>>> import numpy as np
>>> from numpy import linalg as LA
>>> np.set_printoptions(precision=2, suppress=True, linewidth=120, legacy="1.25")
>>> rnd = lambda a: np.round(a, 2) + 0
>>> J = np.loadtxt("case8.csv", delimiter=",")
>>> J
array([[-1.,  0.,  0.,  0.,  2.,  1.,  0., -2., -2., -2.],
       [-2.,  0.,  1.,  2., -2.,  1., -2.,  0., -1.,  0.],
       [-1.,  2.,  2.,  0.,  1.,  2.,  1.,  2.,  2.,  2.],
       [-1.,  2., -1.,  1., -1.,  2.,  1., -1., -2.,  2.],
       [ 2., -2.,  1.,  0., -2.,  0., -2.,  1.,  2.,  0.],
       [ 2.,  1.,  0., -1., -2.,  1.,  1.,  2.,  0.,  0.],
       [ 1., -1.,  2., -1., -1.,  2.,  2., -2., -1.,  0.]])
>>> left, s, Vt = LA.svd(J, full_matrices=False)
>>> rnd(s / s[0])
array([1.  , 0.91, 0.75, 0.73, 0.57, 0.34, 0.19])
>>> rnd(left.T @ J @ Vt.T)
array([[6.55, 0.  , 0.  , 0.  , 0.  , 0.  , 0.  ],
       [0.  , 5.95, 0.  , 0.  , 0.  , 0.  , 0.  ],
       [0.  , 0.  , 4.88, 0.  , 0.  , 0.  , 0.  ],
       [0.  , 0.  , 0.  , 4.76, 0.  , 0.  , 0.  ],
       [0.  , 0.  , 0.  , 0.  , 3.71, 0.  , 0.  ],
       [0.  , 0.  , 0.  , 0.  , 0.  , 2.21, 0.  ],
       [0.  , 0.  , 0.  , 0.  , 0.  , 0.  , 1.24]])
>>> rnd(np.sqrt((s ** 2).sum())), rnd(LA.norm(J))
(12.04, 12.04)
>>> Y = J[0, 0] * J[1:] - np.outer(J[1:, 0], J[0])
>>> Y
array([[ 0.,  0., -1., -2.,  6.,  1.,  2., -4., -3., -4.],
       [ 0., -2., -2.,  0.,  1., -1., -1., -4., -4., -4.],
       [ 0., -2.,  1., -1.,  3., -1., -1., -1.,  0., -4.],
       [ 0.,  2., -1., -0., -2., -2.,  2.,  3.,  2.,  4.],
       [ 0., -1., -0.,  1., -2., -3., -1.,  2.,  4.,  4.],
       [ 0.,  1., -2.,  1., -1., -3., -2.,  4.,  3.,  2.]])
>>> J[:, 0] / J[0, 0]
array([ 1.,  2.,  1.,  1., -2., -2., -1.])
>>> W1 = np.array([[2, -2],
...     [0, 1],
...     [0, 0],
...     [-1, -1],
...     [2, -3],
...     [-1, 1],
...     [-1, -2],
...     [1, 2],
...     [2, 3],
...     [-1, -3]])
>>> coef = np.array([1, 1])
>>> hid = np.maximum(J @ W1 + coef, 0)
>>> hid
array([[ 0.,  0.],
       [ 0., 11.],
       [ 2.,  6.],
       [ 0.,  0.],
       [ 8., 13.],
       [ 2.,  8.],
       [ 0.,  0.]])
>>> rnd((hid > 0).mean(axis=0))
array([0.43, 0.57])
>>> LA.matrix_rank(hid)
2
>>> C = np.array([[0, 3], [3, 2]])
>>> hid @ C
array([[ 0.,  0.],
       [33., 22.],
       [18., 18.],
       [ 0.,  0.],
       [39., 50.],
       [24., 22.],
       [ 0.,  0.]])
>>> W1 @ C
array([[-6,  2],
       [ 3,  2],
       [ 0,  0],
       [-3, -5],
       [-9,  0],
       [ 3, -1],
       [-6, -7],
       [ 6,  7],
       [ 9, 12],
       [-9, -9]])
>>> rnd(LA.norm(hid[4] - hid[5]))
7.81
>>> rnd(LA.norm(hid, axis=0))
array([ 8.49, 19.75])
>>> rnd(LA.norm(hid, axis=1))
array([ 0.  , 11.  ,  6.32,  0.  , 15.26,  8.25,  0.  ])
>>> hid[4] @ hid[5]
120.0
>>> rnd(LA.norm(hid[4], 1)), rnd(LA.norm(hid[4], np.inf))
(21.0, 13.0)
>>> rnd(LA.norm(hid, "nuc"))
25.85
>>> rnd(LA.norm(hid, 1)), rnd(LA.norm(hid, np.inf))
(38.0, 21.0)
>>> def softmax(z):
...     e = np.exp(z - z.max(axis=-1, keepdims=True))
...     return e / e.sum(axis=-1, keepdims=True)
... 
>>> rnd(softmax(J[5]))
array([0.28, 0.1 , 0.04, 0.01, 0.01, 0.1 , 0.1 , 0.28, 0.04, 0.04])
>>> rnd(softmax(J).sum(axis=1))
array([1., 1., 1., 1., 1., 1., 1.])
>>> att = J @ J.T / np.sqrt(10)
>>> softmax(att).round(6).argmax(axis=1)
array([0, 1, 2, 3, 4, 5, 6])
>>> rnd(softmax(att))
array([[0.97, 0.  , 0.  , 0.01, 0.  , 0.  , 0.02],
       [0.  , 0.96, 0.  , 0.02, 0.01, 0.  , 0.  ],
       [0.  , 0.  , 1.  , 0.  , 0.  , 0.  , 0.  ],
       [0.  , 0.01, 0.  , 0.98, 0.  , 0.  , 0.  ],
       [0.  , 0.  , 0.  , 0.  , 0.99, 0.01, 0.  ],
       [0.  , 0.  , 0.03, 0.01, 0.04, 0.9 , 0.02],
       [0.01, 0.  , 0.  , 0.01, 0.  , 0.  , 0.98]])
>>> rnd(softmax(att)[5] @ J)
array([ 1.85,  0.88,  0.13, -0.91, -1.88,  1.02,  0.9 ,  1.84,  0.09,  0.08])
>>> feats = np.load("block8.npy")
>>> feats
array([[  1,   3,  -1],
       [  4,   0,  -2],
       [  3,   2,  -2],
       [  6,  -1,  -1],
       [  9,  -3,   0],
       [  6,  -4,   2],
       [  3,  -6,   3],
       [  1,  -7,   1],
       [  1,  -6,   3],
       [ -1,  -3,   0],
       [ -1,  -3,   3],
       [ -4,  -4,   1],
       [ -7,  -5,   1],
       [ -9,  -4,   2],
       [-11,  -5,   2],
       [-14,  -2,   4],
       [-11,  -1,   1]])
>>> Xc = feats - feats.mean(axis=0)
>>> vecs = LA.svd(Xc)[2][:2]
>>> Y = Xc - Xc @ vecs.T @ vecs
>>> rnd(np.cov(Xc @ vecs.T, rowvar=False))
array([[47.36,  0.  ],
       [ 0.  ,  8.9 ]])
>>> LA.norm(Y, axis=1).round(6).argmax()
15
>>> rnd(LA.norm(Y) / LA.norm(Xc))
0.14
